$ python3 -q
>>> import numpy as np
>>> from numpy import linalg as LA
>>> np.set_printoptions(precision=2, suppress=True, linewidth=120, floatmode="fixed")
>>> m1 = np.array([[-0.09, 0.09], [0.03, -0.03], [-0.03, 0.03], [0.57, -0.57]])
>>> # row 3 is much longer than the rest
>>> Uu, sigma, Vt = LA.svd(m1)
>>> V = Vt[:(sigma > 1e-8).sum()]
>>> rng = np.random.default_rng(179877)
>>> x0 = m1[0] + 5 * m1[1] + rng.integers(2) * np.eye(2)[1]
>>> x0
array([0.06, 0.94])
>>> np.diag(V.T @ V)
array([0.50, 0.50])
>>> V.T @ V
array([[ 0.50, -0.50],
       [-0.50,  0.50]])
>>> round(float(LA.norm(x0 - V.T @ V @ x0)), 2)
0.71
>>> print(LA.norm(m1, axis=1).argmax())
3
>>> round(LA.norm(m1[0], 1), 2), np.round(LA.norm(m1[0], np.inf), 2)
(np.float64(0.18), np.float64(0.09))
>>> np.round(LA.norm(m1, 2), 2)
np.float64(0.82)
>>> round(float(LA.norm(m1, 1)), 2), round(float(LA.norm(m1, np.inf)), 2)
(0.72, 1.14)
>>> print(round(m1[0] @ m1[1], 2))
-0.01
>>> print(LA.matrix_rank(m1, rtol=0.1))
1
>>> print(LA.cond(m1) > 100)
True
>>> round(LA.norm(m1, 2) / LA.norm(m1), 2)
np.float64(1.0)
>>> Uu, sigma, Vt = LA.svd(m1)
>>> np.argmax(sigma[:-1] / (sigma[1:] + 1e-6)) + 1
np.int64(1)
>>> A2 = Uu[:, :1] @ np.diag(sigma[:1]) @ Vt[:1]
>>> A2
array([[-0.09,  0.09],
       [ 0.03, -0.03],
       [-0.03,  0.03],
       [ 0.57, -0.57]])
>>> LA.matrix_rank(m1, rtol=0.05)
np.int64(1)
